$ python3 -q
>>> import numpy as np
>>> np.set_printoptions(precision=2, suppress=True, linewidth=100, sign=" ")
>>> mat = np.array([[-2, -5, -2, -4, -2, 0, 4, 0, 4, 2, 2, -3, 4, -1, 1, -5],
...     [-1, -5, 4, 1, 4, -3, 4, 0, -5, -4, 2, -5, 1, 1, -2, -3],
...     [4, 4, -3, 0, 3, 3, 5, 0, -5, -1, -4, -4, 4, 4, 5, 1],
...     [2, 1, 5, -1, 0, 5, 1, -2, 2, -1, -4, 5, 0, -2, 5, -3],
...     [-4, 5, 0, -2, -5, 1, 3, -5, -1, -2, -3, 5, 2, 2, 1, 4],
...     [5, 3, -3, -1, -3, 3, 3, -1, -4, 1, -1, 5, -5, -2, -4, 1],
...     [2, -4, 3, 2, -2, -5, 1, 3, -4, 3, 3, 4, 3, 3, -2, 1],
...     [-5, 4, -5, 2, 3, -3, -3, 5, -2, 3, 1, -4, -2, 2, -1, -2]])
>>> mat[:, 12] = 2 * mat[:, 14]
>>> print(mat)
[[-2 -5 -2 -4 -2  0  4  0  4  2  2 -3  2 -1  1 -5]
 [-1 -5  4  1  4 -3  4  0 -5 -4  2 -5 -4  1 -2 -3]
 [ 4  4 -3  0  3  3  5  0 -5 -1 -4 -4 10  4  5  1]
 [ 2  1  5 -1  0  5  1 -2  2 -1 -4  5 10 -2  5 -3]
 [-4  5  0 -2 -5  1  3 -5 -1 -2 -3  5  2  2  1  4]
 [ 5  3 -3 -1 -3  3  3 -1 -4  1 -1  5 -8 -2 -4  1]
 [ 2 -4  3  2 -2 -5  1  3 -4  3  3  4 -4  3 -2  1]
 [-5  4 -5  2  3 -3 -3  5 -2  3  1 -4 -2  2 -1 -2]]
>>> U, sig, vt = np.linalg.svd(mat, full_matrices=False)
>>> print(sig)
[ 22.86  17.5   14.74  13.4   10.3    9.71   8.56   5.69]
>>> print(np.round(np.abs(vt[0]), 2) + 0)
[ 0.09  0.23  0.04  0.11  0.02  0.33  0.12  0.2   0.1   0.1   0.3   0.11  0.71  0.    0.36  0.02]
>>> print(np.round(U.T @ mat @ vt.T, 2) + 0)
[[ 22.86   0.     0.     0.     0.     0.     0.     0.  ]
 [  0.    17.5    0.     0.     0.     0.     0.     0.  ]
 [  0.     0.    14.74   0.     0.     0.     0.     0.  ]
 [  0.     0.     0.    13.4    0.     0.     0.     0.  ]
 [  0.     0.     0.     0.    10.3    0.     0.     0.  ]
 [  0.     0.     0.     0.     0.     9.71   0.     0.  ]
 [  0.     0.     0.     0.     0.     0.     8.56   0.  ]
 [  0.     0.     0.     0.     0.     0.     0.     5.69]]
>>> print(round(np.sqrt((sig ** 2).sum()), 2), round(np.linalg.norm(mat), 2))
39.14 39.14
>>> print(np.round(vt @ vt.T, 2) + 0)
[[ 1.  0.  0.  0.  0.  0.  0.  0.]
 [ 0.  1.  0.  0.  0.  0.  0.  0.]
 [ 0.  0.  1.  0.  0.  0.  0.  0.]
 [ 0.  0.  0.  1.  0.  0.  0.  0.]
 [ 0.  0.  0.  0.  1.  0.  0.  0.]
 [ 0.  0.  0.  0.  0.  1.  0.  0.]
 [ 0.  0.  0.  0.  0.  0.  1.  0.]
 [ 0.  0.  0.  0.  0.  0.  0.  1.]]
>>> print(np.cumsum(sig ** 2) / np.sum(sig ** 2))
[ 0.34  0.54  0.68  0.8   0.87  0.93  0.98  1.  ]
>>> print(np.allclose(U * sig @ vt, mat))
True
>>> m1 = np.load("layer12.npy")
>>> print(m1)
[[ 3  1  0  0  0  0]
 [-3 -1  0  0  0  0]
 [ 1  3  0  0  0  0]
 [ 0  0  3  1  0  0]
 [ 0  0 -3 -1  0  0]
 [ 0  0  1  3  0  0]
 [ 0  0  0  0  3  1]
 [ 0  0  0  0 -3 -1]
 [ 0  0  0  0  1  3]]
>>> M2 = np.c_[m1[:, :4] @ np.array([[5, 2, 0, 3], [2, 5, 3, 5], [3, 0, 3, 0], [2, 0, 3, 0]]), np.array([-9, 5, 2, -2, -1, -7, 9, -5, -3])]
>>> print(M2)
[[ 17  11   3  14  -9]
 [-17 -11  -3 -14   5]
 [ 11  17   9  18   2]
 [ 11   0  12   0  -2]
 [-11   0 -12   0  -1]
 [  9   0  12   0  -7]
 [  0   0   0   0   9]
 [  0   0   0   0  -5]
 [  0   0   0   0  -3]]
>>> print(np.round(np.linalg.norm(M2 - m1 @ np.linalg.lstsq(m1, M2)[0], axis=0), 2) + 0)
[ 0.    0.    0.    0.    4.53]
>>> print(np.round(np.linalg.lstsq(m1, M2[:, 0])[0], 2) + 0)
[ 5.  2.  3.  2.  0.  0.]
